$ python3 -q
>>> import numpy as np
>>> np.set_printoptions(precision=3, suppress=True, linewidth=160)
>>> feats = np.tanh(np.array([[-2.4],
...     [2.0],
...     [-0.5],
...     [0.7],
...     [-0.5],
...     [1.3],
...     [0.3],
...     [0.4],
...     [-1.4],
...     [2.3],
...     [1.7],
...     [-2.2],
...     [0.5],
...     [-0.5],
...     [1.1],
...     [-0.2],
...     [-1.3],
...     [0.1],
...     [-0.1],
...     [-1.4],
...     [1.2],
...     [0.3],
...     [-1.1]]) @ np.array([[0.4, 0.6, 1.0]]))
>>> feats
array([[-0.744, -0.894, -0.984],
       [ 0.664,  0.834,  0.964],
       [-0.197, -0.291, -0.462],
       [ 0.273,  0.397,  0.604],
       [-0.197, -0.291, -0.462],
       [ 0.478,  0.653,  0.862],
       [ 0.119,  0.178,  0.291],
       [ 0.159,  0.235,  0.38 ],
       [-0.508, -0.686, -0.885],
       [ 0.726,  0.881,  0.98 ],
       [ 0.592,  0.77 ,  0.935],
       [-0.706, -0.867, -0.976],
       [ 0.197,  0.291,  0.462],
       [-0.197, -0.291, -0.462],
       [ 0.414,  0.578,  0.8  ],
       [-0.08 , -0.119, -0.197],
       [-0.478, -0.653, -0.862],
       [ 0.04 ,  0.06 ,  0.1  ],
       [-0.04 , -0.06 , -0.1  ],
       [-0.508, -0.686, -0.885],
       [ 0.446,  0.617,  0.834],
       [ 0.119,  0.178,  0.291],
       [-0.414, -0.578, -0.8  ]])
>>> U, sigma, vt = np.linalg.svd(feats)
>>> sigma
array([4.739, 0.339, 0.02 ])
>>> np.argmax(sigma[:-1] / (sigma[1:] + 1e-6)) + 1
np.int64(2)
>>> other = U[:, :2] @ np.diag(sigma[:2]) @ vt[:2]
>>> np.linalg.matrix_rank(other)
np.int64(2)
>>> np.linalg.matrix_rank(feats, rtol=0.05)
np.int64(2)
>>> np.round(np.abs(feats - other).max(), 3)
np.float64(0.006)
>>> round(float(np.linalg.norm(feats - other, 2)), 3), round(sigma[2], 3)
(0.02, np.float64(0.02))
>>> Xc = (feats - feats.mean(axis=0)) / feats.std(axis=0)
>>> Xc.std(axis=0)
array([1., 1., 1.])
>>> beta = np.linalg.lstsq(np.delete(Xc, 0, axis=1), Xc[:, 0])[0]
>>> np.abs(beta).argmax()
np.int64(0)
>>> round(float(1 - np.var(Xc[:, 0] - np.delete(Xc, 0, axis=1) @ beta)), 3)
1.0
>>> beta
array([ 1.552, -0.558])
>>> vec = np.array([1, 5, 3])
>>> rhs = feats @ vec
>>> np.linalg.lstsq(feats, rhs)[0]
array([1., 5., 3.])
>>> np.round(np.linalg.pinv(feats) @ feats, 3) + 0
array([[1., 0., 0.],
       [0., 1., 0.],
       [0., 0., 1.]])
>>> rng = np.random.default_rng(667948)
>>> rhs = rhs + 0.1 * rng.normal(size=23)
>>> rhs
array([-8.214,  7.511, -3.362,  3.861, -2.898,  6.224,  1.812,  2.499, -6.385,  8.131,  7.448, -7.813,  3.073, -3.111,  5.754, -1.321, -6.429,  0.55 , -0.573,
       -6.532,  6.007,  1.837, -5.542])
>>> beta, *_ = np.linalg.lstsq(feats, rhs)
>>> np.round(feats.T @ (rhs - feats @ beta), 3) + 0
array([0., 0., 0.])
>>> [round(float(np.linalg.norm(np.linalg.solve(feats.T @ feats + lam * np.eye(3), feats.T @ rhs))), 2) for lam in (0, 1, 10, 100)]
[5.48, 5.1, 3.69, 0.98]
>>> beta
array([3.297, 2.26 , 3.743])
